$ ipython --no-banner

In [1]: import numpy as np

In [2]: np.set_printoptions(precision=2, suppress=True, linewidth=100, floatmode="fixed")

In [3]: J = np.abs(np.array([[5, 4, 5, 0, -2, 3],
   ...:     [-1, -2, 4, 2, -2, 1],
   ...:     [-4, 1, 5, -3, 2, 5],
   ...:     [-2, -5, -3, 1, 4, 5],
   ...:     [-5, 4, -5, 4, -4, 5],
   ...:     [-3, 3, -3, -4, 3, -3]])) + np.eye(6)

In [4]: J = J / J.sum(axis=1, keepdims=True)

In [5]: print(J)
[[0.30 0.20 0.25 0.00 0.10 0.15]
 [0.08 0.23 0.31 0.15 0.15 0.08]
 [0.19 0.05 0.29 0.14 0.10 0.24]
 [0.10 0.24 0.14 0.10 0.19 0.24]
 [0.18 0.14 0.18 0.14 0.18 0.18]
 [0.15 0.15 0.15 0.20 0.15 0.20]]

In [6]: # rows sum to 1

In [7]: f = np.array([2, 2, 1, 3, 0, 3])

In [8]: Y = J + np.outer(f, np.eye(6)[1])

In [9]: print(np.linalg.matrix_rank(np.linalg.inv(Y) - np.linalg.inv(J), tol=1e-8))
1

In [10]: print(round(np.linalg.det(Y) / np.linalg.det(J), 2), round(1 + np.linalg.solve(J, f)[1], 2))
32.85 32.85

In [11]: print(J.sum(axis=1))
[1.00 1.00 1.00 1.00 1.00 1.00]

In [12]: print(J @ np.ones(6))
[1.00 1.00 1.00 1.00 1.00 1.00]

In [13]: print(np.linalg.matrix_power(J, 2))
[[0.19 0.15 0.25 0.11 0.12 0.17]
 [0.15 0.15 0.24 0.13 0.14 0.18]
 [0.18 0.15 0.22 0.12 0.13 0.20]
 [0.15 0.17 0.22 0.14 0.15 0.17]
 [0.17 0.16 0.22 0.12 0.14 0.18]
 [0.16 0.17 0.21 0.12 0.15 0.18]]

In [14]: print(np.linalg.matrix_power(J, 100))
[[0.17 0.16 0.23 0.12 0.14 0.18]
 [0.17 0.16 0.23 0.12 0.14 0.18]
 [0.17 0.16 0.23 0.12 0.14 0.18]
 [0.17 0.16 0.23 0.12 0.14 0.18]
 [0.17 0.16 0.23 0.12 0.14 0.18]
 [0.17 0.16 0.23 0.12 0.14 0.18]]

In [15]: p = np.eye(6)[2]

In [16]: for _ in range(5):
    ...:     p = p @ J
    ...:     print(p.round(2))
    ...: 
[0.19 0.05 0.29 0.14 0.10 0.24]
[0.18 0.15 0.22 0.12 0.13 0.20]
[0.17 0.16 0.22 0.12 0.14 0.18]
[0.17 0.16 0.23 0.12 0.14 0.18]
[0.17 0.16 0.23 0.12 0.14 0.18]

In [17]: rng = np.random.default_rng(77)

In [18]: labels = rng.permutation(6)

In [19]: Y = J[:, labels] * rng.choice([-1, 1], 6)

In [20]: print(Y)
[[-0.10  0.15 -0.30  0.00 -0.25 -0.20]
 [-0.15  0.08 -0.08  0.15 -0.31 -0.23]
 [-0.10  0.24 -0.19  0.14 -0.29 -0.05]
 [-0.19  0.24 -0.10  0.10 -0.14 -0.24]
 [-0.18  0.18 -0.18  0.14 -0.18 -0.14]
 [-0.15  0.20 -0.15  0.20 -0.15 -0.15]]

In [21]: U, _, vt = np.linalg.svd(J.T @ Y)

In [22]: print(np.round(np.linalg.lstsq(J, Y)[0], 2) + 0)
[[ 0.00  0.00 -1.00  0.00  0.00  0.00]
 [ 0.00  0.00  0.00  0.00  0.00 -1.00]
 [ 0.00  0.00  0.00  0.00 -1.00  0.00]
 [ 0.00  0.00  0.00  1.00  0.00  0.00]
 [-1.00  0.00  0.00  0.00  0.00  0.00]
 [ 0.00  1.00  0.00  0.00  0.00  0.00]]

In [23]: print(labels)
[4 5 0 3 2 1]

In [24]: Y = J + rng.integers(-2, 3, (6, 1)) @ rng.integers(-2, 3, (1, 6))

In [25]: print(Y)
[[ 1.30  1.20 -0.75 -1.00 -0.90 -0.85]
 [ 1.08  1.23 -0.69 -0.85 -0.85 -0.92]
 [-1.81 -1.95  2.29  2.14  2.10  2.24]
 [ 2.10  2.24 -1.86 -1.90 -1.81 -1.76]
 [ 2.18  2.14 -1.82 -1.86 -1.82 -1.82]
 [-1.85 -1.85  2.15  2.20  2.15  2.20]]

In [26]: print(np.round(np.linalg.svd(Y - J, compute_uv=False), 2) + 0)
[10.39  0.00  0.00  0.00  0.00  0.00]

In [27]: print(np.linalg.matrix_rank(Y - J, tol=1e-8))
1

In [28]: print(np.abs(Y - J).sum(axis=1))
[ 6.00  6.00 12.00 12.00 12.00 12.00]

In [29]: f = np.array([6, 5, 3, 6, 7, 5, 7])

In [30]: W0 = np.outer(rng.normal(size=41), f) + 0.02 * rng.normal(size=(41, 7))

In [31]: print(W0)
[[  0.55   0.48   0.27   0.53   0.60   0.45   0.63]
 [  5.36   4.48   2.69   5.45   6.26   4.50   6.28]
 [-11.18  -9.31  -5.58 -11.18 -13.05  -9.32 -13.05]
 [ -7.43  -6.20  -3.70  -7.41  -8.67  -6.20  -8.65]
 [  5.82   4.85   2.90   5.82   6.81   4.87   6.76]
 [ -3.79  -3.15  -1.89  -3.76  -4.44  -3.12  -4.42]
 [ -0.36  -0.34  -0.19  -0.36  -0.44  -0.29  -0.39]
 [  4.37   3.63   2.17   4.36   5.11   3.62   5.06]
 [-13.24 -10.99  -6.61 -13.26 -15.45 -11.01 -15.43]
 [ -7.22  -5.98  -3.60  -7.21  -8.41  -6.00  -8.38]
 [ -0.58  -0.47  -0.29  -0.60  -0.67  -0.50  -0.65]
 [ -9.28  -7.73  -4.63  -9.31 -10.83  -7.72 -10.81]
 [ -4.26  -3.57  -2.13  -4.24  -4.97  -3.59  -4.96]
 [ -0.25  -0.21  -0.14  -0.25  -0.30  -0.24  -0.28]
 [ -4.00  -3.33  -2.00  -3.96  -4.64  -3.30  -4.66]
 [ -1.64  -1.35  -0.78  -1.59  -1.90  -1.32  -1.91]
 [  0.24   0.21   0.15   0.21   0.26   0.16   0.27]
 [  7.94   6.66   3.97   7.97   9.35   6.66   9.30]
 [  9.48   7.90   4.76   9.46  11.05   7.89  11.05]
 [ -2.38  -1.96  -1.17  -2.40  -2.78  -1.98  -2.75]
 [ -4.96  -4.12  -2.49  -4.98  -5.79  -4.11  -5.81]
 [  5.33   4.43   2.67   5.35   6.22   4.44   6.22]
 [  3.04   2.55   1.47   3.07   3.56   2.56   3.57]
 [  1.49   1.23   0.77   1.51   1.72   1.25   1.77]
 [ -5.45  -4.56  -2.76  -5.42  -6.38  -4.58  -6.34]
 [  3.88   3.22   1.94   3.87   4.52   3.23   4.52]
 [  5.23   4.37   2.60   5.24   6.07   4.35   6.13]
 [-10.71  -8.94  -5.36 -10.70 -12.51  -8.89 -12.49]
 [  6.11   5.13   3.09   6.09   7.11   5.08   7.13]
 [ -0.41  -0.38  -0.22  -0.46  -0.48  -0.34  -0.56]
 [ -4.46  -3.72  -2.23  -4.46  -5.21  -3.71  -5.21]
 [ -9.44  -7.86  -4.78  -9.44 -11.04  -7.91 -11.05]
 [ -2.04  -1.69  -1.00  -2.06  -2.40  -1.69  -2.39]
 [ -0.37  -0.35  -0.17  -0.36  -0.44  -0.31  -0.46]
 [ -2.24  -1.85  -1.10  -2.27  -2.64  -1.89  -2.63]
 [ -7.22  -6.00  -3.63  -7.24  -8.46  -5.97  -8.45]
 [ -7.14  -5.97  -3.58  -7.16  -8.38  -5.96  -8.40]
 [  4.23   3.55   2.12   4.21   4.92   3.51   4.97]
 [  0.29   0.24   0.16   0.31   0.33   0.24   0.31]
 [  1.71   1.39   0.86   1.72   1.97   1.41   1.98]
 [  3.74   3.16   1.87   3.75   4.39   3.16   4.39]]

In [32]: t3 = np.stack([W0, 2 * W0, W0[::-1]])

In [33]: print(np.einsum("bij,cij->bc", t3, t3))
[[ 8475.47 16950.95   661.84]
 [16950.95 33901.89  1323.68]
 [  661.84  1323.68  8475.47]]

In [34]: print((t3 @ W0.T).shape)
(3, 41, 41)

In [35]: F = np.load("block14.npy")

In [36]: print(F)
[[-23  -1   1   2  -2   1  -1  -2  -1]
 [ -1  -3  -1  -2  -2   2  -2   2  -2]
 [  2  -1  -5   1   0  -2  -1   2  -1]
 [ -1  -1   2   8   1  -2   2   0  -1]
 [  1  -1   0   2  -8  -2  -2   0   0]
 [  0   1   1   0  -2  17   2  -2   2]
 [  0  -2  -1   0  -1   0  16   0   2]
 [  0  -2   0   2  -2   2  -2 -13   2]
 [  0   1  -1  -1   2   0  -1   0  19]]

In [37]: q, R = np.linalg.qr(F)

In [38]: print(np.trace(q @ q.T))
9.0

In [39]: print(np.allclose(R.T @ R, F.T @ F))
True

In [40]: Y = np.array([[0, 3, 3, 3, 2, 2, 1],
    ...:     [1, 2, 3, 0, 2, 2, 2],
    ...:     [2, 1, 3, 3, 1, 3, 2],
    ...:     [1, 2, 3, 3, 0, 2, 2],
    ...:     [3, 0, 3, 1, 3, 1, 1],
    ...:     [2, 2, 1, 0, 1, 3, 1],
    ...:     [0, 3, 0, 3, 0, 2, 0]])

In [41]: K = np.triu(Y)

In [42]: print(K)
[[0 3 3 3 2 2 1]
 [0 2 3 0 2 2 2]
 [0 0 3 3 1 3 2]
 [0 0 0 3 0 2 2]
 [0 0 0 0 3 1 1]
 [0 0 0 0 0 3 1]
 [0 0 0 0 0 0 0]]

In [43]: # triangular: eigenvalues sit on the diagonal

In [44]: def softmax(z):
    ...:     e = np.exp(z - z.max(axis=-1, keepdims=True))
    ...:     return e / e.sum(axis=-1, keepdims=True)
    ...: 

In [45]: print(softmax(K[2]))
[0.01 0.01 0.28 0.28 0.04 0.28 0.10]

In [46]: print(softmax(K[2] + 2))
[0.01 0.01 0.28 0.28 0.04 0.28 0.10]

In [47]: S = K @ K.T / np.sqrt(7)

In [48]: print(softmax(S + np.triu(np.full(S.shape, -np.inf), 1)))
[[1.00 0.00 0.00 0.00 0.00 0.00 0.00]
 [0.50 0.50 0.00 0.00 0.00 0.00 0.00]
 [0.18 0.01 0.81 0.00 0.00 0.00 0.00]
 [0.13 0.01 0.59 0.28 0.00 0.00 0.00]
 [0.18 0.27 0.13 0.03 0.39 0.00 0.00]
 [0.08 0.12 0.38 0.12 0.03 0.26 0.00]
 [0.14 0.14 0.14 0.14 0.14 0.14 0.14]]

In [49]: print(softmax(S)[2] @ K)
[0.00 0.56 2.98 2.96 1.18 2.80 1.82]

In [50]: print(np.round(softmax(S), 2) + 0)
[[0.94 0.01 0.05 0.00 0.00 0.00 0.00]
 [0.45 0.45 0.10 0.00 0.00 0.00 0.00]
 [0.18 0.01 0.80 0.01 0.00 0.00 0.00]
 [0.13 0.01 0.58 0.27 0.00 0.01 0.00]
 [0.18 0.26 0.12 0.03 0.38 0.03 0.01]
 [0.08 0.12 0.38 0.12 0.03 0.26 0.01]
 [0.14 0.14 0.14 0.14 0.14 0.14 0.14]]

In [51]: print(softmax(10 * J[4]))
[0.19 0.13 0.19 0.13 0.19 0.19]

In [52]: S = J @ J.T / np.sqrt(6)

In [53]: print(softmax(S + np.triu(np.full(S.shape, -np.inf), 1)))
[[1.00 0.00 0.00 0.00 0.00 0.00]
 [0.50 0.50 0.00 0.00 0.00 0.00]
 [0.33 0.33 0.34 0.00 0.00 0.00]
 [0.25 0.25 0.25 0.25 0.00 0.00]
 [0.20 0.20 0.20 0.20 0.20 0.00]
 [0.17 0.17 0.17 0.17 0.17 0.17]]

In [54]: print(softmax(S)[4] @ J)
[0.17 0.17 0.22 0.12 0.14 0.18]

In [55]: mat = np.loadtxt("case0.csv", delimiter=",")

In [56]: print(mat)
[[ 0.10 -0.03 -0.12 -0.14  0.12 -0.14  0.14  0.05 -0.05]
 [-0.03  0.01  0.03  0.04 -0.03  0.04 -0.04 -0.01  0.01]
 [-0.12  0.03  0.14  0.16 -0.14  0.16 -0.16 -0.05  0.05]
 [-0.14  0.04  0.16  0.19 -0.16  0.19 -0.19 -0.06  0.06]
 [ 0.12 -0.03 -0.14 -0.16  0.14 -0.16  0.16  0.05 -0.05]
 [-0.14  0.04  0.16  0.19 -0.16  0.19 -0.19 -0.06  0.06]
 [ 0.14 -0.04 -0.16 -0.19  0.16 -0.19  0.19  0.06 -0.06]
 [ 0.05 -0.01 -0.05 -0.06  0.05 -0.06  0.06  0.02 -0.02]
 [-0.05  0.01  0.05  0.06 -0.05  0.06 -0.06 -0.02  0.02]]

In [57]: # rows and columns are dependent

In [58]: r = np.linalg.matrix_rank(mat)

In [59]: print(r)
1

In [60]: null = np.linalg.svd(mat)[2][r:].T

In [61]: print(null.shape)
(9, 8)

In [62]: print([int(np.linalg.matrix_rank(np.delete(mat, i, axis=0))) for i in range(9)])
[1, 1, 1, 1, 1, 1, 1, 1, 1]

In [63]: x0 = np.array([-3, -2, 5, 4, -5, 5, 5, 1, -1])

In [64]: print(np.linalg.eigvalsh(2 * mat - np.eye(9)))
[-1.00 -1.00 -1.00 -1.00 -1.00 -1.00 -1.00 -1.00  1.00]

In [65]: print(mat @ mat @ x0)
[-1.91  0.52  2.26  2.60 -2.26  2.60 -2.60 -0.87  0.87]

In [66]: print(np.trace(mat))
1.0

In [67]: arr = np.loadtxt("m.csv", delimiter=",")

In [68]: print(arr)
[[-3.00  0.00  0.00  0.00  0.00  0.00  0.00  0.00  0.00  0.00  0.00]
 [-1.00 -1.00  0.00  0.00  0.00  0.00  0.00  0.00  0.00  0.00  0.00]
 [ 1.00 -3.00  1.00  0.00  0.00  0.00  0.00  0.00  0.00  0.00  0.00]
 [ 3.00  1.00 -2.00  1.00  0.00  0.00  0.00  0.00  0.00  0.00  0.00]
 [ 1.00 -3.00  2.00 -3.00 -3.00  0.00  0.00  0.00  0.00  0.00  0.00]
 [ 1.00  2.00  3.00 -2.00 -2.00  2.00  0.00  0.00  0.00  0.00  0.00]
 [ 0.00 -1.00  0.00  1.00 -2.00  3.00  1.00  0.00  0.00  0.00  0.00]
 [ 1.00 -3.00  0.00 -2.00  1.00 -3.00  1.00  2.00  0.00  0.00  0.00]
 [-1.00 -3.00  0.00 -2.00  1.00  0.00  0.00  3.00  0.00  0.00  0.00]
 [ 0.00  0.00  2.00 -2.00 -1.00 -2.00 -3.00 -2.00  1.00  3.00  0.00]
 [ 0.00  0.00 -3.00  2.00  0.00  0.00 -2.00 -1.00 -2.00 -2.00  3.00]]

In [69]: # looks like rank 10

In [70]: print(np.round(np.linalg.det(arr), 2))
0.0

In [71]: print(np.trace(arr))
6.0

In [72]: print((arr + arr.T) / 2)
[[-3.00 -0.50  0.50  1.50  0.50  0.50  0.00  0.50 -0.50  0.00  0.00]
 [-0.50 -1.00 -1.50  0.50 -1.50  1.00 -0.50 -1.50 -1.50  0.00  0.00]
 [ 0.50 -1.50  1.00 -1.00  1.00  1.50  0.00  0.00  0.00  1.00 -1.50]
 [ 1.50  0.50 -1.00  1.00 -1.50 -1.00  0.50 -1.00 -1.00 -1.00  1.00]
 [ 0.50 -1.50  1.00 -1.50 -3.00 -1.00 -1.00  0.50  0.50 -0.50  0.00]
 [ 0.50  1.00  1.50 -1.00 -1.00  2.00  1.50 -1.50  0.00 -1.00  0.00]
 [ 0.00 -0.50  0.00  0.50 -1.00  1.50  1.00  0.50  0.00 -1.50 -1.00]
 [ 0.50 -1.50  0.00 -1.00  0.50 -1.50  0.50  2.00  1.50 -1.00 -0.50]
 [-0.50 -1.50  0.00 -1.00  0.50  0.00  0.00  1.50  0.00  0.50 -1.00]
 [ 0.00  0.00  1.00 -1.00 -0.50 -1.00 -1.50 -1.00  0.50  3.00 -1.00]
 [ 0.00  0.00 -1.50  1.00  0.00  0.00 -1.00 -0.50 -1.00 -1.00  3.00]]

In [73]: print(np.linalg.matrix_power(arr, 3))
[[-27.00   0.00   0.00   0.00   0.00   0.00   0.00   0.00   0.00   0.00   0.00]
 [-13.00  -1.00   0.00   0.00   0.00   0.00   0.00   0.00   0.00   0.00   0.00]
 [ -2.00  -3.00   1.00   0.00   0.00   0.00   0.00   0.00   0.00   0.00   0.00]
 [ 20.00   7.00  -6.00   1.00   0.00   0.00   0.00   0.00   0.00   0.00   0.00]
 [ 56.00 -30.00   8.00 -21.00 -27.00   0.00   0.00   0.00   0.00   0.00   0.00]
 [ 42.00 -22.00  25.00 -14.00 -14.00   8.00   0.00   0.00   0.00   0.00   0.00]
 [-12.00   3.00  22.00  -9.00 -14.00  21.00   1.00   0.00   0.00   0.00   0.00]
 [ 22.00 -20.00 -20.00   2.00   7.00 -21.00   7.00   8.00   0.00   0.00   0.00]
 [-31.00 -57.00   1.00  -2.00  18.00 -27.00   9.00  12.00   0.00   0.00   0.00]
 [ 17.00 -38.00   5.00 -27.00  14.00 -65.00 -48.00 -23.00   9.00  27.00   0.00]
 [ -1.00  95.00 -94.00  74.00  -8.00  38.00   8.00 -23.00 -30.00 -54.00  27.00]]

In [74]: U, sigma, vt = np.linalg.svd(arr)

In [75]: evecs = vt[:(sigma > 1e-8).sum()]

In [76]: x0 = arr[2] + 3 * arr[8] + rng.integers(2) * np.eye(11)[5]

In [77]: print(x0)
[ -2.00 -12.00   1.00  -6.00   3.00   1.00   0.00   9.00   0.00   0.00   0.00]

In [78]: print(np.round(evecs.T @ evecs, 2) + 0)
[[ 1.00  0.00  0.00  0.00  0.00  0.00  0.00  0.00  0.00  0.00  0.00]
 [ 0.00  1.00  0.00  0.00  0.00  0.00  0.00  0.00  0.00  0.00  0.00]
 [ 0.00  0.00  1.00  0.00  0.00  0.00  0.00  0.00  0.00  0.00  0.00]
 [ 0.00  0.00  0.00  1.00  0.00  0.00  0.00  0.00  0.00  0.00  0.00]
 [ 0.00  0.00  0.00  0.00  1.00  0.00  0.00  0.00  0.00  0.00  0.00]
 [ 0.00  0.00  0.00  0.00  0.00  1.00  0.00  0.00  0.00  0.00  0.00]
 [ 0.00  0.00  0.00  0.00  0.00  0.00  1.00  0.00  0.00  0.00  0.00]
 [ 0.00  0.00  0.00  0.00  0.00  0.00  0.00  1.00  0.00  0.00  0.00]
 [ 0.00  0.00  0.00  0.00  0.00  0.00  0.00  0.00  0.24  0.25 -0.34]
 [ 0.00  0.00  0.00  0.00  0.00  0.00  0.00  0.00  0.25  0.92  0.11]
 [ 0.00  0.00  0.00  0.00  0.00  0.00  0.00  0.00 -0.34  0.11  0.85]]

In [79]: print(round(np.linalg.norm(x0 - evecs.T @ evecs @ x0), 2))
0.0

In [80]: print(np.allclose(evecs.T @ evecs @ x0, x0))
True

In [81]: print(np.diag(evecs.T @ evecs))
[1.00 1.00 1.00 1.00 1.00 1.00 1.00 1.00 0.24 0.92 0.85]
